$ python -q
>>> import numpy as np
>>> np.set_printoptions(precision=1, suppress=True, linewidth=200)
>>> m1 = np.loadtxt("arr.csv", delimiter=",")
>>> m1
array([[ 0.,  0., -2.],
       [ 0., -2.,  0.],
       [ 9.,  0.,  0.]])
>>> round(float(np.linalg.eigvals(m1).sum().real), 1)
-2.0
>>> round(np.linalg.det(m1.T), 1)
np.float64(-36.0)
>>> np.kron(np.eye(2, dtype=int), m1)
array([[ 0.,  0., -2.,  0.,  0., -0.],
       [ 0., -2.,  0.,  0., -0.,  0.],
       [ 9.,  0.,  0.,  0.,  0.,  0.],
       [ 0.,  0., -0.,  0.,  0., -2.],
       [ 0., -0.,  0.,  0., -2.,  0.],
       [ 0.,  0.,  0.,  9.,  0.,  0.]])
>>> np.round(np.linalg.det(2 * m1), 1), round(np.linalg.det(m1), 1)
(np.float64(-288.0), np.float64(-36.0))
>>> np.einsum("ij,ji->", m1, m1)
np.float64(-32.0)
>>> np.linalg.eigvals(m1)
array([ 0.+4.2j,  0.-4.2j, -2.+0.j ])
>>> Y = np.array([[3, 0], [0, 1]])
>>> C = np.kron(Y, m1)
>>> np.linalg.matrix_rank(C)
np.int64(6)
>>> C.shape
(6, 6)
>>> m1[:, 1] @ m1[:, 2]
np.float64(0.0)
>>> np.linalg.norm(m1, axis=0)
array([9., 2., 2.])
>>> m1.T @ m1
array([[81.,  0.,  0.],
       [ 0.,  4.,  0.],
       [ 0.,  0.,  4.]])
>>> q = m1.astype(float).copy()
>>> for j in range(3):
...     q[:, j] -= q[:, :j] @ (q[:, :j].T @ q[:, j])
...     q[:, j] /= np.linalg.norm(q[:, j])
... 
>>> q.T @ q
array([[1., 0., 0.],
       [0., 1., 0.],
       [0., 0., 1.]])
>>> q.T @ m1
array([[9., 0., 0.],
       [0., 2., 0.],
       [0., 0., 2.]])
>>> Y = np.array([[2, 1], [2, 0]])
>>> C = np.array([[-1, 0, 0], [-1, -1, 1], [0, 3, -2]])
>>> M = np.kron(Y, C)
>>> M
array([[-2,  0,  0, -1,  0,  0],
       [-2, -2,  2, -1, -1,  1],
       [ 0,  6, -4,  0,  3, -2],
       [-2,  0,  0,  0,  0,  0],
       [-2, -2,  2,  0,  0,  0],
       [ 0,  6, -4,  0,  0,  0]])
>>> Y = M[0, 0] * M[1:] - np.outer(M[1:, 0], M[0])
>>> Y
array([[  0,   4,  -4,   0,   2,  -2],
       [  0, -12,   8,   0,  -6,   4],
       [  0,   0,   0,  -2,   0,   0],
       [  0,   4,  -4,  -2,   0,   0],
       [  0, -12,   8,   0,   0,   0]])
>>> np.linalg.matrix_rank(Y), np.linalg.matrix_rank(M)
(np.int64(5), np.int64(6))
>>> u = np.array([-6, -3, 0, 6, -8, -3])
>>> Y = M + np.outer(u, np.eye(6)[0])
>>> np.linalg.matrix_rank(np.linalg.inv(Y) - np.linalg.inv(M), tol=1e-8)
np.int64(1)
>>> np.round(np.linalg.det(Y) / np.linalg.det(M), 1), round(float(1 + np.linalg.solve(M, u)[0]), 1)
(np.float64(-2.0), -2.0)
>>> Y = np.linalg.inv(M)
>>> round(np.linalg.slogdet(M)[0], 1)
np.float64(-1.0)
>>> (np.abs(Y) > 1e-9).astype(int)
array([[0, 0, 0, 1, 0, 0],
       [0, 0, 0, 1, 1, 1],
       [0, 0, 0, 1, 1, 1],
       [1, 0, 0, 1, 0, 0],
       [1, 1, 1, 1, 1, 1],
       [1, 1, 1, 1, 1, 1]])
>>> np.round(np.linalg.cond(M), 1)
np.float64(88.3)
>>> round(np.linalg.det(M) * np.linalg.det(Y), 1)
np.float64(1.0)
>>> arr = np.array([[1, 0, 0], [6, 1, 0], [8, 0, 1]])
>>> arr
array([[1, 0, 0],
       [6, 1, 0],
       [8, 0, 1]])
>>> np.prod(np.diag(arr)), round(float(np.linalg.det(arr)), 1)
(np.int64(1), 1.0)
>>> [int(np.linalg.matrix_rank(np.linalg.matrix_power(arr, p))) for p in range(1, 4)]
[3, 3, 3]
>>> np.linalg.matrix_power(arr - np.diag(np.diag(arr)), 3)
array([[0, 0, 0],
       [0, 0, 0],
       [0, 0, 0]])
>>> Y = np.array([[3, -1, 3],
...     [-1, 3, 1],
...     [-2, 2, -2],
...     [-3, -3, 0],
...     [1, -1, 0],
...     [-3, -1, 3]])
>>> Y.T @ M.T
array([[ -3,  -9,  11,  -6,  -8,   2],
       [  5,   3,   9,   2,   0,  10],
       [ -6,  -9,   8,  -6, -12,  14]])
>>> np.linalg.matrix_rank(np.vstack([M, Y.T]))
np.int64(6)
>>> np.einsum("ij,ij->i", M, M)
array([ 5, 15, 65,  4, 12, 52])
>>> np.einsum("ik,kj->ij", M, Y)
array([[ -3,   5,  -6],
       [ -9,   3,  -9],
       [ 11,   9,   8],
       [ -6,   2,  -6],
       [ -8,   0, -12],
       [  2,  10,  14]])
>>> np.linalg.matrix_rank(M @ Y)
np.int64(3)
>>> q, Rm = np.linalg.qr(arr)
>>> np.round(q @ Rm, 1) + 0
array([[1., 0., 0.],
       [6., 1., 0.],
       [8., 0., 1.]])
>>> q.round(1) + 0
array([[-0.1,  0.1, -1. ],
       [-0.6, -0.8,  0. ],
       [-0.8,  0.6,  0.1]])
>>> np.round(q.T @ q, 1) + 0
array([[1., 0., 0.],
       [0., 1., 0.],
       [0., 0., 1.]])
>>> rng = np.random.default_rng(3450)
>>> labels = rng.permutation(3)
>>> Y = arr[:, labels] * rng.choice([-1, 1], 3)
>>> Y
array([[ 0,  0,  1],
       [-1,  0,  6],
       [ 0,  1,  8]])
>>> left, _, VT = np.linalg.svd(arr.T @ Y)
>>> np.round(left @ VT, 1) + 0
array([[ 0.,  0.,  1.],
       [-1.,  0.,  0.],
       [ 0.,  1.,  0.]])
>>> q, evecs = np.linalg.qr(arr[:, :2])[0], np.linalg.qr(arr[:, 2:])[0]
>>> sig = np.linalg.svd(q.T @ evecs, compute_uv=False)
>>> (sig > 0.9).sum()
np.int64(1)
>>> round(np.linalg.norm(q @ q.T - evecs @ evecs.T, 2), 1)
np.float64(1.0)
>>> sig
array([1.])
>>> X = np.loadtxt("data.csv", delimiter=",")
>>> X
array([[4., 0., 0.],
       [0., 0., 2.],
       [0., 2., 0.]])
>>> vals, evecs = np.linalg.eig(X)
>>> vals
array([ 2., -2.,  4.])
>>> np.sort(np.linalg.eigvals(X @ X))
array([ 4.,  4., 16.])
>>> np.round(X @ evecs[:, 0] - vals[0] * evecs[:, 0], 1) + 0
array([0., 0., 0.])
>>> np.sort(np.linalg.eigvals(X.T))
array([-2.,  2.,  4.])
>>> vals, evecs = np.linalg.eigh(X)
>>> x = np.array([2, -2, 3])
>>> np.round(evecs * np.abs(vals) @ evecs.T, 1) + 0
array([[4., 0., 0.],
       [0., 2., 0.],
       [0., 0., 2.]])
>>> np.abs(X).sum(axis=1).max(), np.abs(vals).max()
(np.float64(4.0), np.float64(4.0))
>>> x @ X @ x
np.float64(-8.0)
>>> evecs * np.maximum(vals, 0) @ evecs.T
array([[4., 0., 0.],
       [0., 1., 1.],
       [0., 1., 1.]])
>>> np.trace(X)
np.float64(4.0)
>>> np.linalg.matrix_power(X, 2)
array([[16.,  0.,  0.],
       [ 0.,  4.,  0.],
       [ 0.,  0.,  4.]])
>>> X.inv()
Traceback (most recent call last):
  File "<python-input-78>", line 1, in <module>
    X.inv()
    ^^^^^
AttributeError: 'numpy.ndarray' object has no attribute 'inv'
>>> A = np.loadtxt("dump.csv", delimiter=",")
>>> A
array([[-0.3, -0.2,  0.6, -0.7],
       [ 0.7, -0.4,  0.6,  0.3],
       [-0.6, -0.6,  0.1,  0.5],
       [-0.3,  0.7,  0.6,  0.3]])
>>> theta = np.radians(135)
>>> Rm = np.eye(3)
>>> Rm[2, 2] = Rm[1, 1] = np.cos(theta)
>>> Rm[2, 1], Rm[1, 2] = -np.sin(theta), np.sin(theta)
>>> Rm
array([[ 1. ,  0. ,  0. ],
       [ 0. , -0.7,  0.7],
       [ 0. , -0.7, -0.7]])
>>> Y = m1 @ Rm.T
>>> np.abs(Y - m1).max(axis=0)
array([0. , 3.4, 3.4])
>>> np.allclose(np.linalg.norm(m1, axis=1), np.linalg.norm(Y, axis=1))
True
>>> data = np.load("case17.npy")
>>> data
array([[-2.,  1.,  0.],
       [ 0., -2.,  1.],
       [ 0.,  0., -2.]])
>>> q, Rm = np.linalg.qr(data)
>>> Rm
array([[-2.,  1.,  0.],
       [ 0., -2.,  1.],
       [ 0.,  0., -2.]])
>>> abs(Rm[0, 0]), np.round(np.linalg.norm(data[:, 0]), 1)
(np.float64(2.0), np.float64(2.0))
>>> q
array([[ 1.,  0.,  0.],
       [-0.,  1.,  0.],
       [-0., -0.,  1.]])
>>> u = np.array([1, 4])
>>> np.convolve(Rm[1], u)
array([ 0., -2., -7.,  4.])
>>> np.cross(Rm[1, :3], Rm[0, :3])
array([-1., -2., -4.])
>>> Y = np.linalg.inv(data)
>>> round(np.linalg.det(data) * np.linalg.det(Y), 1)
np.float64(1.0)
>>> np.linalg.inv(Y)
array([[-2.,  1., -0.],
       [-0., -2.,  1.],
       [-0., -0., -2.]])
>>> data @ Y
array([[1., 0., 0.],
       [0., 1., 0.],
       [0., 0., 1.]])
>>> np.linalg.det(data) * Y
array([[4., 2., 1.],
       [0., 4., 2.],
       [0., 0., 4.]])
>>> def softmax(z):
...     e = np.exp(z - z.max(axis=-1, keepdims=True))
...     return e / e.sum(axis=-1, keepdims=True)
... 
>>> softmax(data).sum(axis=1)
array([1., 1., 1.])
>>> np.round(softmax(data[0]), 1) + 0
array([0. , 0.7, 0.3])
>>> np.round(softmax(10 * data[0]), 1) + 0
array([0., 1., 0.])
>>> np.round(softmax(data[0] + -2), 1) + 0
array([0. , 0.7, 0.3])
>>> scores = data @ data.T / np.sqrt(3)
>>> softmax(scores).round(6).argmax(axis=1)
array([0, 1, 2])
>>> np.round(softmax(scores), 1) + 0
array([[0.9, 0. , 0.1],
       [0. , 1. , 0. ],
       [0.1, 0. , 0.9]])
>>> vals, evecs = np.linalg.eig(data)
>>> np.sort(np.linalg.eigvals(np.linalg.inv(data)))
array([-0.5, -0.5, -0.5])
>>> np.sort(np.linalg.eigvals(data.T))
array([-2., -2., -2.])
>>> vals
array([-2., -2., -2.])
>>> np.prod(vals)
np.float64(-8.0)
>>> K = np.array([[0, 0, 1, 0], [0, 0, 0, 1], [1, 0, 0, 0], [0, 1, 0, 0]])
>>> x = np.array([-1, -1, -3, 3])
>>> rhs = K @ x
>>> rhs
array([-3,  3, -1, -1])
>>> np.linalg.solve(K, -1 * rhs)
array([ 1.,  1.,  3., -3.])
>>> np.linalg.solve(K.T, K[1])
array([0., 1., 0., 0.])
>>> np.linalg.solve(K, rhs + K[:, 0])
array([ 0., -1., -3.,  3.])
>>> np.linalg.solve(K, rhs)
array([-1., -1., -3.,  3.])
>>> np.linalg.solve(K, K[:, 1])
array([0., 1., 0., 0.])
>>> W0 = np.loadtxt("a.csv", delimiter=",")
>>> W0
array([[-1.9,  0. ,  2. ],
       [ 0. , -0.9,  2. ],
       [-2. ,  0. ,  2.1]])
>>> u, v = W0[2], W0[0]
>>> np.round(u @ u, 1)
np.float64(8.4)
>>> pr = (u @ v) / (u @ u) * u
>>> np.round(v - pr, 1) + 0
array([0., 0., 0.])
>>> round((v - pr) @ u, 1)
np.float64(-0.0)
